$ python -q
>>> import numpy as np
>>> np.set_printoptions(suppress=True, linewidth=120)
>>> rd = lambda a: np.round(a, 2) + 0
>>> A = np.cumsum(np.array([[5, 8, 2, -2, 7, 9],
...     [0, -5, 3, 6, -2, -6],
...     [7, 8, -5, -9, -4, 1],
...     [0, -8, -1, 8, 2, -4],
...     [0, -3, 5, 5, 7, -9],
...     [-8, -9, 4, -3, 6, 2],
...     [0, -2, 1, 2, 2, 2],
...     [5, 1, 5, -1, -7, 7],
...     [-4, -1, 9, 5, 1, -6],
...     [8, -7, -7, 3, 9, 5],
...     [-6, -1, -4, -7, 4, -5],
...     [7, 0, 0, 9, 2, -6],
...     [-3, 0, 9, 1, -5, -9],
...     [6, 3, -9, -3, 4, 0],
...     [-3, 4, -3, 3, 3, 7],
...     [3, 6, 1, 7, -2, 8],
...     [7, 3, 8, -5, 1, 4],
...     [-8, 4, -4, 8, 4, -2],
...     [-4, -2, 2, 6, -8, 5],
...     [6, -3, 1, -3, -3, -7],
...     [7, -4, -6, 8, -5, 0],
...     [-4, -2, -4, 7, -1, 7],
...     [4, -3, 3, 1, 7, 9],
...     [-3, -8, 0, -7, 8, 8],
...     [-4, 8, 4, 5, 1, -7]]), axis=0)
>>> A
array([[  5,   8,   2,  -2,   7,   9],
       [  5,   3,   5,   4,   5,   3],
       [ 12,  11,   0,  -5,   1,   4],
       [ 12,   3,  -1,   3,   3,   0],
       [ 12,   0,   4,   8,  10,  -9],
       [  4,  -9,   8,   5,  16,  -7],
       [  4, -11,   9,   7,  18,  -5],
       [  9, -10,  14,   6,  11,   2],
       [  5, -11,  23,  11,  12,  -4],
       [ 13, -18,  16,  14,  21,   1],
       [  7, -19,  12,   7,  25,  -4],
       [ 14, -19,  12,  16,  27, -10],
       [ 11, -19,  21,  17,  22, -19],
       [ 17, -16,  12,  14,  26, -19],
       [ 14, -12,   9,  17,  29, -12],
       [ 17,  -6,  10,  24,  27,  -4],
       [ 24,  -3,  18,  19,  28,   0],
       [ 16,   1,  14,  27,  32,  -2],
       [ 12,  -1,  16,  33,  24,   3],
       [ 18,  -4,  17,  30,  21,  -4],
       [ 25,  -8,  11,  38,  16,  -4],
       [ 21, -10,   7,  45,  15,   3],
       [ 25, -13,  10,  46,  22,  12],
       [ 22, -21,  10,  39,  30,  20],
       [ 18, -13,  14,  44,  31,  13]])
>>> O, r_ = np.linalg.qr(A)
>>> rd(O @ r_)
array([[  5.,   8.,   2.,  -2.,   7.,   9.],
       [  5.,   3.,   5.,   4.,   5.,   3.],
       [ 12.,  11.,   0.,  -5.,   1.,   4.],
       [ 12.,   3.,  -1.,   3.,   3.,   0.],
       [ 12.,   0.,   4.,   8.,  10.,  -9.],
       [  4.,  -9.,   8.,   5.,  16.,  -7.],
       [  4., -11.,   9.,   7.,  18.,  -5.],
       [  9., -10.,  14.,   6.,  11.,   2.],
       [  5., -11.,  23.,  11.,  12.,  -4.],
       [ 13., -18.,  16.,  14.,  21.,   1.],
       [  7., -19.,  12.,   7.,  25.,  -4.],
       [ 14., -19.,  12.,  16.,  27., -10.],
       [ 11., -19.,  21.,  17.,  22., -19.],
       [ 17., -16.,  12.,  14.,  26., -19.],
       [ 14., -12.,   9.,  17.,  29., -12.],
       [ 17.,  -6.,  10.,  24.,  27.,  -4.],
       [ 24.,  -3.,  18.,  19.,  28.,   0.],
       [ 16.,   1.,  14.,  27.,  32.,  -2.],
       [ 12.,  -1.,  16.,  33.,  24.,   3.],
       [ 18.,  -4.,  17.,  30.,  21.,  -4.],
       [ 25.,  -8.,  11.,  38.,  16.,  -4.],
       [ 21., -10.,   7.,  45.,  15.,   3.],
       [ 25., -13.,  10.,  46.,  22.,  12.],
       [ 22., -21.,  10.,  39.,  30.,  20.],
       [ 18., -13.,  14.,  44.,  31.,  13.]])
>>> rd(abs(r_[0, 0])), rd(np.linalg.norm(A[:, 0]))
(np.float64(75.68), np.float64(75.68))
>>> rd(np.trace(O @ O.T))
np.float64(6.0)
>>> np.allclose(r_.T @ r_, A.T @ A)
True
>>> rng = np.random.default_rng(62)
>>> B = A + rng.integers(-2, 3, (25, 1)) @ rng.integers(-2, 3, (1, 6))
>>> B
array([[  5,   8,   2,  -2,   7,   9],
       [  4,   2,   4,   4,   3,   5],
       [ 12,  11,   0,  -5,   1,   4],
       [ 11,   2,  -2,   3,   1,   2],
       [ 10,  -2,   2,   8,   6,  -5],
       [  3, -10,   7,   5,  14,  -5],
       [  5, -10,  10,   7,  20,  -7],
       [ 10,  -9,  15,   6,  13,   0],
       [  7,  -9,  25,  11,  16,  -8],
       [ 12, -19,  15,  14,  19,   3],
       [  7, -19,  12,   7,  25,  -4],
       [ 12, -21,  10,  16,  23,  -6],
       [ 12, -18,  22,  17,  24, -21],
       [ 17, -16,  12,  14,  26, -19],
       [ 12, -14,   7,  17,  25,  -8],
       [ 15,  -8,   8,  24,  23,   0],
       [ 25,  -2,  19,  19,  30,  -2],
       [ 14,  -1,  12,  27,  28,   2],
       [ 12,  -1,  16,  33,  24,   3],
       [ 19,  -3,  18,  30,  23,  -6],
       [ 26,  -7,  12,  38,  18,  -6],
       [ 19, -12,   5,  45,  11,   7],
       [ 25, -13,  10,  46,  22,  12],
       [ 24, -19,  12,  39,  34,  16],
       [ 19, -12,  15,  44,  33,  11]])
>>> np.abs(B - A).sum(axis=1)
array([ 0,  7,  0,  7, 14,  7,  7,  7, 14,  7,  0, 14,  7,  0, 14, 14,  7, 14,  0,  7,  7, 14,  0, 14,  7])
>>> K = np.loadtxt("sample12.csv", delimiter=",")
>>> K
array([[ -2.,   0.,  -2.,  -3.,   3.],
       [  0.,   1.,  -1.,  -3.,   4.],
       [ -3.,   4.,   1.,  -6.,   4.],
       [ -4.,   4.,  -1.,  -3.,   2.],
       [ -5.,   2.,  -2.,  -3.,   3.],
       [ -6.,   2.,   1.,   0.,   6.],
       [ -5.,   3.,   3.,  -2.,   4.],
       [ -6.,   0.,   1.,  -5.,   4.],
       [ -7.,   2.,   2.,  -8.,   5.],
       [-10.,   5.,   5.,  -6.,   3.],
       [-10.,   2.,   7.,  -6.,   6.],
       [-13.,   0.,   4.,  -5.,   5.],
       [-10.,   2.,   3.,  -5.,   8.],
       [ -9.,   5.,   6.,  -6.,   8.],
       [-12.,   4.,   5.,  -8.,  11.]])
>>> B = np.c_[K[:, :2] @ np.array([[-5, -8], [-1, -2]]), np.array([0, 2, 2, 8, 8, 2, 2, 0, 5, 0, 2, 3, 5, 8, 6])]
>>> B
array([[ 10.,  16.,   0.],
       [ -1.,  -2.,   2.],
       [ 11.,  16.,   2.],
       [ 16.,  24.,   8.],
       [ 23.,  36.,   8.],
       [ 28.,  44.,   2.],
       [ 22.,  34.,   2.],
       [ 30.,  48.,   0.],
       [ 33.,  52.,   5.],
       [ 45.,  70.,   0.],
       [ 48.,  76.,   2.],
       [ 65., 104.,   3.],
       [ 48.,  76.,   5.],
       [ 40.,  62.,   8.],
       [ 56.,  88.,   6.]])
>>> np.linalg.matrix_rank(np.c_[K, B])
np.int64(6)
>>> rd(np.linalg.lstsq(K, B[:, 0])[0])
array([-5., -1.,  0.,  0.,  0.])
>>> idx = K[:, 1] > np.median(K[:, 1])
>>> r0 = K[idx].mean(axis=0) - K[~idx].mean(axis=0)
>>> ((K - K.mean(axis=0)) @ r0 > 0).astype(int)
array([0, 0, 1, 0, 0, 0, 0, 0, 1, 1, 1, 1, 1, 1, 1])
>>> m1 = np.load("data.npy")
>>> m1
array([[  1,   0,   0,   2,   0,   0],
       [  2, -10,   2,   1,   2,   2],
       [  1,   2,  42,   1,   0,   0],
       [  0,   1,   0,  45,   1,   2],
       [  1,   0,   0,   1, -40,   1],
       [  1,   1,   0,   2,   2,  21]])
>>> left, sigma, vt = np.linalg.svd(m1)
>>> rd(sigma)
array([45.34, 42.  , 40.12, 20.98, 10.31,  0.98])
>>> np.argmax(sigma[:-1] / (sigma[1:] + 1e-6)) + 1
np.int64(5)
>>> B = left[:, :5] @ np.diag(sigma[:5]) @ vt[:5]
>>> np.linalg.matrix_rank(m1, rtol=0.05)
np.int64(5)
>>> rd(np.linalg.norm(m1 - B, 2)), rd(sigma[5])
(np.float64(0.98), np.float64(0.98))
>>> rd(np.linalg.norm(m1 - B) / np.linalg.norm(m1))
np.float64(0.01)
>>> rd(np.abs(m1 - B).max())
np.float64(0.96)
